$ ipython --no-banner

In [1]: import numpy as np

In [2]: np.set_printoptions(precision=2, suppress=True, linewidth=200)

In [3]: out = np.array([[2, 2, 3, 2], [3, 3, 0, 0], [3, 1, 1, 2], [3, 3, 2, 2]])

In [4]: feats = np.triu(out)

In [5]: feats
Out[5]: 
array([[2, 2, 3, 2],
       [0, 3, 0, 0],
       [0, 0, 1, 2],
       [0, 0, 0, 2]])

In [6]: ang = np.radians(48)

In [7]: R = np.eye(4)

In [8]: R[0, 0] = R[1, 1] = np.cos(ang)

In [9]: R[0, 1], R[1, 0] = -np.sin(ang), np.sin(ang)

In [10]: R
Out[10]: 
array([[ 0.67, -0.74,  0.  ,  0.  ],
       [ 0.74,  0.67,  0.  ,  0.  ],
       [ 0.  ,  0.  ,  1.  ,  0.  ],
       [ 0.  ,  0.  ,  0.  ,  1.  ]])

In [11]: out = feats @ R.T

In [12]: np.abs(out - feats).max(axis=0)
Out[12]: array([2.23, 0.99, 0.  , 0.  ])

In [13]: out
Out[13]: 
array([[-0.15,  2.82,  3.  ,  2.  ],
       [-2.23,  2.01,  0.  ,  0.  ],
       [ 0.  ,  0.  ,  1.  ,  2.  ],
       [ 0.  ,  0.  ,  0.  ,  2.  ]])

In [14]: rng = np.random.default_rng(644895)

In [15]: z = rng.permutation(4)

In [16]: out = feats[:, z] * rng.choice([-1, 1], 4)

In [17]: out
Out[17]: 
array([[-2,  2, -2,  3],
       [ 0,  0, -3,  0],
       [-2,  0,  0,  1],
       [-2,  0,  0,  0]])

In [18]: left, _, Vt = np.linalg.svd(feats.T @ out)

In [19]: np.round(left @ Vt, 2) + 0
Out[19]: 
array([[ 0.,  1.,  0.,  0.],
       [ 0.,  0., -1.,  0.],
       [ 0.,  0.,  0.,  1.],
       [-1.,  0.,  0.,  0.]])

In [20]: np.round(np.linalg.lstsq(feats, out)[0], 2) + 0
Out[20]: 
array([[ 0.,  1.,  0.,  0.],
       [ 0.,  0., -1.,  0.],
       [ 0.,  0.,  0.,  1.],
       [-1.,  0.,  0.,  0.]])

In [21]: z = rng.integers(0, 2, 5)

In [22]: E = np.array([[1, 1, 1, 0, 0],
    ...:     [0, 0, 1, 2, 2],
    ...:     [0, 1, 1, 0, 0],
    ...:     [2, 2, 1, 2, 0],
    ...:     [2, 0, 1, 0, 1]]) * (z[:, None] == z)

In [23]: E
Out[23]: 
array([[1, 0, 1, 0, 0],
       [0, 0, 0, 0, 2],
       [0, 0, 1, 0, 0],
       [2, 0, 1, 2, 0],
       [0, 0, 0, 0, 1]])

In [24]: z = rng.permutation(5)

In [25]: z
Out[25]: array([4, 0, 1, 3, 2])

In [26]: out = E[z][:, z]

In [27]: np.diag(out)
Out[27]: array([1, 1, 0, 2, 1])
